$ ipython --no-banner

In [1]: import numpy as np

In [2]: from numpy import linalg as LA

In [3]: np.set_printoptions(precision=3, suppress=True, linewidth=140)

In [4]: tidy = lambda a: np.round(a, 3) + 0

In [5]: feats = np.load("mat.npy")

In [6]: feats
Out[6]: 
array([[ 0, -5,  0, -1],
       [ 0,  0,  0, -1],
       [ 0,  0,  0,  5],
       [ 0,  0,  0,  0]])

In [7]: # columns 0 and 2 are equal

In [8]: hat = np.triu(np.array([[9, -1, 2, 7], [-5, -8, 3, 6], [-4, -6, -5, 5], [-7, 2, -6, -8]]), 1) + np.eye(4)

In [9]: A2 = hat @ feats @ LA.inv(hat)

In [10]: hat @ feats - feats @ hat
Out[10]: 
array([[ 0.,  0., 15., 41.],
       [ 0.,  0.,  0., 15.],
       [ 0.,  0.,  0.,  0.],
       [ 0.,  0.,  0.,  0.]])

In [11]: tidy(LA.det(A2))
Out[11]: np.float64(0.0)

In [12]: W2 = np.array([[0.1, -0.8, 0.9]])

In [13]: rng = np.random.default_rng(15819)

In [14]: A = np.array([[2],
    ...:     [1],
    ...:     [1],
    ...:     [0],
    ...:     [0],
    ...:     [0],
    ...:     [0],
    ...:     [0],
    ...:     [1],
    ...:     [2],
    ...:     [1],
    ...:     [1],
    ...:     [2],
    ...:     [2],
    ...:     [1],
    ...:     [0]]) @ W2 + 0.05 * rng.normal(size=(16, 3))

In [15]: tidy(A)
Out[15]: 
array([[ 0.222, -1.643,  1.822],
       [ 0.09 , -0.737,  0.914],
       [ 0.013, -0.861,  0.898],
       [ 0.003,  0.016,  0.059],
       [ 0.019,  0.068,  0.058],
       [-0.071, -0.004,  0.046],
       [ 0.004, -0.075,  0.033],
       [-0.062,  0.004,  0.032],
       [ 0.12 , -0.843,  0.975],
       [ 0.274, -1.537,  1.806],
       [ 0.058, -0.676,  0.963],
       [ 0.064, -0.835,  0.892],
       [ 0.218, -1.593,  1.735],
       [ 0.164, -1.689,  1.794],
       [ 0.146, -0.792,  0.906],
       [-0.07 ,  0.092, -0.074]])

In [16]: def softmax(z):
    ...:     e = np.exp(z - z.max(axis=-1, keepdims=True))
    ...:     return e / e.sum(axis=-1, keepdims=True)
    ...: 

In [17]: tidy(softmax(A).sum(axis=1))
Out[17]: array([1., 1., 1., 1., 1., 1., 1., 1., 1., 1., 1., 1., 1., 1., 1., 1.])

In [18]: tidy(softmax(A[8] + -2))
Out[18]: array([0.268, 0.102, 0.63 ])

In [19]: scores = A @ A.T / np.sqrt(3)

In [20]: softmax(scores).round(6).argmax(axis=1)
Out[20]: array([13, 13, 13,  9, 10, 13, 13, 13, 13, 13, 13, 13, 13, 13, 13, 15])
